>>> import numpy as np
>>> from numpy import linalg as LA
>>> np.set_printoptions(suppress=True, linewidth=120)
>>> mat = np.loadtxt("a.csv", delimiter=",")
>>> mat.round(2)
array([[ 0.81,  0.59,  0.  ],
       [-0.59,  0.81,  0.  ],
       [ 0.  ,  0.  ,  1.  ]])
>>> np.round(np.sort(LA.eigvals(mat).real), 2)
array([0.81, 0.81, 1.  ])
>>> np.round(mat @ mat, 2)
array([[ 0.31,  0.95,  0.  ],
       [-0.95,  0.31,  0.  ],
       [ 0.  ,  0.  ,  1.  ]])
>>> E = np.array([[5, 0, 0, 0], [0, -3, 0, 0], [0, 0, -5, 0], [0, 0, 0, -5]])
>>> print(E)
[[ 5  0  0  0]
 [ 0 -3  0  0]
 [ 0  0 -5  0]
 [ 0  0  0 -5]]
>>> # triangular, det is the product of the diagonal
>>> print(np.round(np.sort(LA.eigvals(E).real), 2))
[-5. -5. -3.  5.]
>>> (E != 0).astype(int)
array([[1, 0, 0, 0],
       [0, 1, 0, 0],
       [0, 0, 1, 0],
       [0, 0, 0, 1]])
>>> print(E @ E)
[[25  0  0  0]
 [ 0  9  0  0]
 [ 0  0 25  0]
 [ 0  0  0 25]]
>>> K = np.array([[5, 3, 1, -5, -2, -4],
...     [8, 6, 4, -2, 1, -1],
...     [4, 2, 0, -6, -3, -5],
...     [2, 0, -2, -8, -5, -7],
...     [8, 6, 4, -2, 1, -1]])
>>> def softmax(z):
...     e = np.exp(z - z.max(axis=-1, keepdims=True))
...     return e / e.sum(axis=-1, keepdims=True)
... 
>>> print(np.round(softmax(10 * K[2]), 2) + 0)
[1. 0. 0. 0. 0. 0.]
>>> np.round(softmax(K[2] + 3), 2) + 0
array([0.87, 0.12, 0.02, 0.  , 0.  , 0.  ])
>>> scores = K @ K.T / np.sqrt(6)
>>> np.round(softmax(scores)[2] @ K, 2) + 0
array([ 2.,  0., -2., -8., -5., -7.])
>>> Y = K / LA.norm(K, axis=1, keepdims=True)
>>> gram = Y @ Y.T
>>> np.round(LA.norm(Y, axis=1), 2)
array([1., 1., 1., 1., 1.])
>>> gram[2].round(2)
array([0.97, 0.55, 1.  , 0.92, 0.55])
>>> np.argwhere(np.triu(np.abs(gram) > 0.95, 1))
array([[0, 2],
       [1, 4]])
>>> np.round(LA.norm(K[0] - K[2]), 2)
np.float64(2.45)
>>> np.round(LA.norm(K, axis=1), 2)
array([ 8.94, 11.05,  9.49, 12.08, 11.05])
>>> U, sv, VT = LA.svd(K)
>>> V = VT[:(sv > 1e-8).sum()]
>>> rng = np.random.default_rng(85135)
>>> x = K[0] + 2 * K[3] + rng.integers(2) * np.eye(6)[0]
>>> print(x)
[  9.   3.  -3. -21. -12. -18.]
>>> print(np.allclose(V.T @ V @ x, x))
True
>>> print(LA.matrix_rank(np.vstack([K, x])))
2
>>> K.ravel(order="F")
array([ 5,  8,  4,  2,  8,  3,  6,  2,  0,  6,  1,  4,  0, -2,  4, -5, -2, -6, -8, -2, -2,  1, -3, -5,  1, -4, -1, -5,
       -7, -1])
>>> t3 = K.reshape(5, 2, -1)
>>> print(np.einsum("ihd,jhd->hij", t3, t3).shape)
(2, 5, 5)
>>> np.swapaxes(t3, 1, 2)[0]
array([[ 5, -5],
       [ 3, -2],
       [ 1, -4]])
>>> W0 = np.array([[0, 1, 0, -1, 2, 0, -2],
...     [1, 0, -2, 0, 0, 1, 0],
...     [-2, -1, -2, -2, 0, 1, 0],
...     [-1, -1, -2, -1, 1, -2, -2],
...     [0, 2, 0, 2, 2, 2, -2],
...     [-1, 1, 1, 0, 1, -1, 1],
...     [-2, 2, -1, -1, -1, -2, 1],
...     [-1, -1, 2, -2, -2, -2, 0],
...     [-1, -1, -1, 1, -1, -2, -1]])
>>> W0[-1] = W0[0] + 2 * W0[1]
>>> W0
array([[ 0,  1,  0, -1,  2,  0, -2],
       [ 1,  0, -2,  0,  0,  1,  0],
       [-2, -1, -2, -2,  0,  1,  0],
       [-1, -1, -2, -1,  1, -2, -2],
       [ 0,  2,  0,  2,  2,  2, -2],
       [-1,  1,  1,  0,  1, -1,  1],
       [-2,  2, -1, -1, -1, -2,  1],
       [-1, -1,  2, -2, -2, -2,  0],
       [ 2,  1, -4, -1,  2,  2, -2]])
>>> Y = np.c_[W0[:, :2] @ np.array([[0, 0], [-2, -1]]), np.array([3, 3, 2, 2, 0, 1, 3, 1, 0])]
>>> Y
array([[-2, -1,  3],
       [ 0,  0,  3],
       [ 2,  1,  2],
       [ 2,  1,  2],
       [-4, -2,  0],
       [-2, -1,  1],
       [-4, -2,  3],
       [ 2,  1,  1],
       [-2, -1,  0]])
>>> np.round(LA.lstsq(W0, Y[:, 0])[0], 2) + 0
array([ 0., -2.,  0.,  0.,  0.,  0.,  0.])
>>> np.round(LA.norm(LA.qr(W0)[0].T @ Y, axis=0) ** 2 / ((Y ** 2).sum(axis=0) + 1e-12), 2)
array([1.  , 1.  , 0.63])
>>> LA.matrix_rank(np.c_[W0, Y])
np.int64(8)
>>> w1 = np.array([[-1, 4, -2, -1],
...     [-2, -4, 2, -4],
...     [-1, -3, 4, -2],
...     [5, -4, 5, 4],
...     [0, 1, 0, 4],
...     [4, -2, 2, 4],
...     [-2, 1, -2, -1]])
>>> coef = np.array([1, 3, 3, 3])
>>> act = np.maximum(W0 @ w1 + coef, 0)
>>> act
array([[ 0,  3,  4,  5],
       [ 6, 11,  0, 10],
       [ 1, 11,  0,  9],
       [ 0, 16,  0,  6],
       [19,  0, 25, 21],
       [ 0,  0,  7,  0],
       [ 0,  0,  0,  0],
       [ 0,  7,  0,  0],
       [ 8, 19,  0, 19]])
>>> W2 = np.array([[-2, -5, 0], [2, 0, 2], [-4, 2, -4], [-3, -4, 1]])
>>> (act @ W2).round(6).argmax(axis=1)
array([2, 2, 2, 2, 2, 1, 0, 0, 2])
>>> Y = np.c_[act[:, :2] @ np.array([[2, 1], [5, 4]]), np.array([-2, -2, -1, -2, 2, -1, 0, -1, 1])]
>>> Y
array([[ 15,  12,  -2],
       [ 67,  50,  -2],
       [ 57,  45,  -1],
       [ 80,  64,  -2],
       [ 38,  19,   2],
       [  0,   0,  -1],
       [  0,   0,   0],
       [ 35,  28,  -1],
       [111,  84,   1]])
>>> print(np.round(LA.norm(Y - act @ LA.lstsq(act, Y)[0], axis=0), 2) + 0)
[0.   0.   2.75]
>>> np.round(LA.norm(LA.qr(act)[0].T @ Y, axis=0) ** 2 / ((Y ** 2).sum(axis=0) + 1e-12), 2)
array([1.  , 1.  , 0.62])
>>> print(LA.matrix_rank(np.c_[act, Y]))
5
>>> P = Y @ LA.solve(Y.T @ Y, Y.T)
>>> print(np.round(P @ Y[:, 0], 2) + 0)
[ 15.  67.  57.  80.  38.   0.   0.  35. 111.]
>>> round(np.trace(P), 2)
np.float64(3.0)
>>> np.round(np.diag(P), 2)
array([0.29, 0.42, 0.14, 0.34, 0.9 , 0.09, 0.  , 0.07, 0.74])
>>> x = np.array([-1, -1, -1, 2, 0, 0, -2])
>>> y = W0 @ x
>>> coef, lr = np.zeros(7), 1 / LA.norm(W0, 2) ** 2
>>> for i in range(60):
...     coef -= lr * W0.T @ (W0 @ coef - y)
...     if i % 10 == 0: print(i, round(LA.norm(W0 @ coef - y), 2))
... 
0 6.23
10 2.92
20 1.6
30 0.92
40 0.55
50 0.34
>>> round(float(LA.cond(W0)), 2)
4.94
>>> coef.round(2)
array([-0.97, -1.01, -0.98,  1.94,  0.09, -0.01, -1.92])
>>> data = np.loadtxt("test6.csv", delimiter=",")
>>> data
array([[-2.,  0.,  0.,  0.,  0.],
       [ 0.,  0.,  1.,  0.,  0.],
       [ 0.,  3.,  0.,  0.,  0.],
       [ 0.,  0.,  0.,  0.,  0.],
       [ 0.,  0.,  0.,  0., -3.]])
>>> f = np.array([3, 0])
>>> np.cross(data[1, :3], data[3, :3])
array([0., 0., 0.])
>>> print(np.correlate(data[1], data[3], "full"))
[0. 0. 0. 0. 0. 0. 0. 0. 0.]
>>> U, sv, VT = LA.svd(data)
>>> sv
array([3., 3., 2., 1., 0.])
>>> Y = U[:, :4] @ np.diag(sv[:4]) @ VT[:4]
>>> LA.matrix_rank(data, rtol=0.05)
np.int64(4)
>>> Y
array([[-2.,  0.,  0.,  0.,  0.],
       [ 0.,  0.,  1.,  0.,  0.],
       [ 0.,  3.,  0.,  0.,  0.],
       [ 0.,  0.,  0.,  0.,  0.],
       [ 0.,  0.,  0.,  0., -3.]])
>>> LA.matrix_rank(Y)
np.int64(4)
>>> round(LA.norm(data - Y, 2), 2), sv[4]
(np.float64(0.0), np.float64(0.0))
>>> gram = data.T @ data
>>> np.trace(gram), (data ** 2).sum()
(np.float64(23.0), np.float64(23.0))
>>> (data @ data.T).shape
(5, 5)
>>> np.round(LA.eigvalsh(gram)[::-1], 2)
array([9., 9., 4., 1., 0.])
>>> print(LA.matrix_rank(gram))
4
>>> print(LA.lstsq(data[:-1].T, data[-1])[2])
3
>>> idx = rng.permutation(5)
>>> idx
array([1, 2, 4, 0, 3])
>>> Y = data[idx][:, idx]
>>> print(np.trace(Y))
-5.0
>>> np.diag(Y)
array([ 0.,  0., -3., -2.,  0.])
>>> round(float(LA.det(Y)), 2), round(LA.det(data[idx]), 2)
(0.0, np.float64(0.0))
>>> F = np.loadtxt("arr.csv", delimiter=",")
>>> print(F)
[[-1.  1. -2. -2. -1. -3. -2. -1.]
 [-1. -1.  1. -2. -2. -1. -3. -2.]
 [-2. -1. -1.  1. -2. -2. -1. -3.]
 [-3. -2. -1. -1.  1. -2. -2. -1.]
 [-1. -3. -2. -1. -1.  1. -2. -2.]
 [-2. -1. -3. -2. -1. -1.  1. -2.]
 [-2. -2. -1. -3. -2. -1. -1.  1.]
 [ 1. -2. -2. -1. -3. -2. -1. -1.]]
>>> Y = LA.inv(F)
>>> round(LA.slogdet(F)[0], 2)
np.float64(1.0)
>>> Y.round(2)
array([[-0.04,  0.09, -0.24,  0.05, -0.04,  0.03, -0.24,  0.28],
       [ 0.28, -0.04,  0.09, -0.24,  0.05, -0.04,  0.03, -0.24],
       [-0.24,  0.28, -0.04,  0.09, -0.24,  0.05, -0.04,  0.03],
       [ 0.03, -0.24,  0.28, -0.04,  0.09, -0.24,  0.05, -0.04],
       [-0.04,  0.03, -0.24,  0.28, -0.04,  0.09, -0.24,  0.05],
       [ 0.05, -0.04,  0.03, -0.24,  0.28, -0.04,  0.09, -0.24],
       [-0.24,  0.05, -0.04,  0.03, -0.24,  0.28, -0.04,  0.09],
       [ 0.09, -0.24,  0.05, -0.04,  0.03, -0.24,  0.28, -0.04]])
>>> np.round(F @ Y, 2) + 0
array([[1., 0., 0., 0., 0., 0., 0., 0.],
       [0., 1., 0., 0., 0., 0., 0., 0.],
       [0., 0., 1., 0., 0., 0., 0., 0.],
       [0., 0., 0., 1., 0., 0., 0., 0.],
       [0., 0., 0., 0., 1., 0., 0., 0.],
       [0., 0., 0., 0., 0., 1., 0., 0.],
       [0., 0., 0., 0., 0., 0., 1., 0.],
       [0., 0., 0., 0., 0., 0., 0., 1.]])
>>> np.round(LA.det(F) * Y, 2)
array([[ -578.,  1479., -3757.,   731.,  -578.,   544., -3757.,  4471.],
       [ 4471.,  -578.,  1479., -3757.,   731.,  -578.,   544., -3757.],
       [-3757.,  4471.,  -578.,  1479., -3757.,   731.,  -578.,   544.],
       [  544., -3757.,  4471.,  -578.,  1479., -3757.,   731.,  -578.],
       [ -578.,   544., -3757.,  4471.,  -578.,  1479., -3757.,   731.],
       [  731.,  -578.,   544., -3757.,  4471.,  -578.,  1479., -3757.],
       [-3757.,   731.,  -578.,   544., -3757.,  4471.,  -578.,  1479.],
       [ 1479., -3757.,   731.,  -578.,   544., -3757.,  4471.,  -578.]])
>>> gram = F.T @ F
>>> np.round(LA.svd(F, compute_uv=False) ** 2, 2)
array([121.,  17.,  17.,  17.,  17.,   5.,   5.,   1.])
>>> np.diag(gram)
array([25., 25., 25., 25., 25., 25., 25., 25.])
>>> (F @ F.T).shape
(8, 8)
>>> Y = np.array([[-2, 1], [3, 2], [2, 2], [-1, 0], [1, 2], [-2, 2], [-2, 0], [1, 3]])
>>> F @ Y
array([[ 11., -14.],
       [  7., -13.],
       [ -1., -23.],
       [  7., -14.],
       [-11., -17.],
       [ -6., -20.],
       [  2., -11.],
       [ -9., -20.]])
>>> np.vstack([F, Y.T]).shape
(10, 8)
>>> np.einsum("ij->j", F)
array([-11., -11., -11., -11., -11., -11., -11., -11.])
>>> np.einsum("ik,kj->ij", F, Y)
array([[ 11., -14.],
       [  7., -13.],
       [ -1., -23.],
       [  7., -14.],
       [-11., -17.],
       [ -6., -20.],
       [  2., -11.],
       [ -9., -20.]])
>>> print(np.einsum("ij,ij->i", F, F))
[25. 25. 25. 25. 25. 25. 25. 25.]
>>> Y = F / np.sqrt((F ** 2).mean(axis=1, keepdims=True))
>>> LA.matrix_rank(Y) == LA.matrix_rank(F)
np.True_
>>> print(LA.matrix_rank(F - F.mean(axis=1, keepdims=True)))
7
>>> print(Y[1].round(2))
[-0.57 -0.57  0.57 -1.13 -1.13 -0.57 -1.7  -1.13]
>>> gram = mat.T @ mat
>>> gram.round(2) + 0
array([[1., 0., 0.],
       [0., 1., 0.],
       [0., 0., 1.]])
>>> np.allclose(gram, gram.T)
True
>>> np.trace(gram), (mat ** 2).sum()
(np.float64(3.0), np.float64(3.0))
>>> X = np.loadtxt("block7.csv", delimiter=",")
>>> print(X)
[[ 1. -1.  1. -1. -1.  1. -1.  1.]
 [ 1.  1. -1. -1. -1. -1.  1.  1.]
 [ 1. -1. -1.  1.  1. -1. -1.  1.]
 [ 1. -1.  1. -1.  1. -1.  1. -1.]]
>>> np.all(LA.eigvalsh(E) > 0)
np.False_
>>> X[3] @ X[2]
np.float64(0.0)
>>> LA.norm(X, axis=1).argmax()
np.int64(0)
>>> print(round(LA.norm(X, 2), 2))
2.83
>>> round(LA.norm(X[3] - X[2]), 2)
np.float64(4.0)
>>> round(LA.norm(X[3], 1), 2), np.round(LA.norm(X[3], np.inf), 2)
(np.float64(8.0), np.float64(1.0))
>>> np.round(LA.norm(X, axis=1), 2)
array([2.83, 2.83, 2.83, 2.83])
>>> U, sv, VT = LA.svd(X, full_matrices=False)
>>> np.round(U.T @ X @ VT.T, 2) + 0
array([[2.83, 0.  , 0.  , 0.  ],
       [0.  , 2.83, 0.  , 0.  ],
       [0.  , 0.  , 2.83, 0.  ],
       [0.  , 0.  , 0.  , 2.83]])
>>> U.shape, sv.shape, VT.shape
((4, 4), (4,), (4, 8))
>>> np.round(np.sqrt((sv ** 2).sum()), 2), round(LA.norm(X), 2)
(np.float64(5.66), np.float64(5.66))
>>> t3 = np.stack([X, 3 * X, X[::-1]])
>>> np.round(LA.norm(t3, axis=(1, 2)), 2)
array([ 5.66, 16.97,  5.66])
>>> print((t3 @ X.T).shape)
(3, 4, 4)
>>> LA.matrix_rank(t3)
array([4, 4, 4])
>>> Y = X + rng.integers(-2, 3, (4, 2)) @ rng.integers(-2, 3, (2, 8))
>>> Y
array([[-1.,  3.,  5., -3.,  1.,  3., -3.,  1.],
       [ 3., -3., -5.,  1., -3., -3.,  3.,  1.],
       [-1.,  1.,  1., -2.,  1.,  2., -4.,  3.],
       [ 1.,  3.,  5.,  1.,  5., -3.,  3., -5.]])
>>> np.abs(Y - X).sum(axis=1)
array([18., 18., 17., 22.])
>>> Y - X
array([[-2.,  4.,  4., -2.,  2.,  2., -2.,  0.],
       [ 2., -4., -4.,  2., -2., -2.,  2.,  0.],
       [-2.,  2.,  2., -3.,  0.,  3., -3.,  2.],
       [ 0.,  4.,  4.,  2.,  4., -2.,  2., -4.]])
>>> feats = np.array([[0, 2, 0, 0, 0, 1], [2, 2, 2, 2, 2, 0], [1, 1, 2, 1, 2, 2]])
>>> print(np.round(LA.norm(feats[2], 1), 2), round(float(LA.norm(feats[2], np.inf)), 2))
9.0 2.0
>>> print(round(LA.norm(feats, "nuc"), 2))
9.5
>>> print(round(float(LA.norm(feats) ** 2 / LA.norm(feats, 2) ** 2), 2))
1.22
>>> LA.norm(feats, axis=1).argmax()
np.int64(1)
>>> np.round(LA.norm(feats, axis=1), 2)
array([2.24, 4.47, 3.87])
>>> print(np.round(LA.norm(feats, 2), 2))
5.73
>>> round(LA.norm(feats[2] - feats[1]), 2)
np.float64(2.65)
>>> Y = feats + rng.integers(-2, 3, (3, 1)) @ rng.integers(-2, 3, (1, 6))
>>> print(Y)
[[ 1  0  1 -1 -2  3]
 [ 1  4  1  3  4 -2]
 [-1  5  0  3  6 -2]]
>>> LA.matrix_rank(Y - feats, tol=1e-8)
np.int64(1)
>>> np.round(LA.svd(Y - feats, compute_uv=False), 2) + 0
array([9.49, 0.  , 0.  ])
>>> feats.sum(axis=0)
array([3, 5, 4, 3, 4, 3])
>>> print(feats - feats[0])
[[ 0  0  0  0  0  0]
 [ 2  0  2  2  2 -1]
 [ 1 -1  2  1  2  1]]
>>> np.abs(feats).max()
np.int64(2)
>>> LA.matrix_rank(feats)
np.int64(3)
>>> np.count_nonzero(feats)
np.int64(13)
>>> print(feats.sum(axis=1))
[ 3 10  9]
>>> feats.shape
(3, 6)
>>> np.round(LA.svd(feats, compute_uv=False), 2)
array([5.73, 2.03, 1.73])
>>> round(float(LA.norm(feats)), 2)
6.32
